% ipython --no-banner

In [1]: import numpy as np

In [2]: from numpy import linalg as LA

In [3]: np.set_printoptions(precision=2, suppress=True, linewidth=100)

In [4]: J = np.loadtxt("a.csv", delimiter=",")

In [5]: print(J)
[[  4.84  -3.3    7.25]
 [ -4.44  14.9   -1.1 ]
 [  6.89 -11.29   7.38]
 [  1.92 -25.21 -10.05]
 [ -7.04  11.64  -6.83]
 [ -4.04   3.63  -6.65]
 [  5.9  -20.06  -0.2 ]
 [  3.1   -1.92   5.63]
 [  5.82 -23.31  -1.39]
 [  4.5    2.93   9.93]
 [  6.74 -17.78   4.47]
 [  8.98 -18.57   7.92]
 [ -5.94  12.69  -4.98]
 [ -0.02 -11.08  -6.4 ]
 [  2.77   3.12   7.26]
 [ -2.49  25.19   9.67]
 [  1.41  -0.96   2.03]
 [  5.69  -2.15  10.4 ]
 [  2.35 -16.94  -3.34]
 [  2.59   6.41   7.38]
 [ -6.85  21.86  -1.25]
 [  0.01  -4.11  -2.49]
 [ -5.21  10.14  -4.38]
 [  9.32 -15.15   9.83]
 [  1.85 -14.92  -5.18]
 [ -5.58  13.25  -3.38]
 [  7.72 -20.92   3.96]
 [  2.95 -13.31  -2.1 ]
 [  0.14 -20.57 -10.29]
 [ -1.16   4.79  -0.49]
 [  3.2  -13.01  -1.33]
 [  5.38 -13.64   2.23]
 [ -5.09  12.96  -3.16]
 [  5.59 -12.61   4.3 ]
 [ -5.71  -0.98  -9.81]
 [  1.49 -22.9   -8.68]
 [  2.81 -13.23  -1.01]
 [  0.35  14.05   7.51]
 [  2.8  -20.29  -5.61]
 [  0.54  11.12   6.41]
 [ -3.87   2.1   -5.68]
 [  3.14  -6.22   2.46]
 [ -8.05  12.05  -9.7 ]]

In [6]: def softmax(z):
   ...:     e = np.exp(z - z.max(axis=-1, keepdims=True))
   ...:     return e / e.sum(axis=-1, keepdims=True)
   ...: 

In [7]: print(softmax(J).sum(axis=1))
[1. 1. 1. 1. 1. 1. 1. 1. 1. 1. 1. 1. 1. 1. 1. 1. 1. 1. 1. 1. 1. 1. 1. 1. 1. 1. 1. 1. 1. 1. 1. 1. 1.
 1. 1. 1. 1. 1. 1. 1. 1. 1. 1.]

In [8]: print(np.round(softmax(10 * J[21]), 2) + 0)
[1. 0. 0.]

In [9]: scores = J @ J.T / np.sqrt(3)

In [10]: print(softmax(scores).round(6).argmax(axis=1))
[23 15 11  3 20 42  3 23  3 15  8 26 20  3 15 15 23 23  3 15 15  3 20 11  3 20  8  3  3 15  3  8 20
 26 34  3  3 15  3 15 42 26 20]

In [11]: print(softmax(scores)[21] @ J)
[  1.92 -25.21 -10.05]
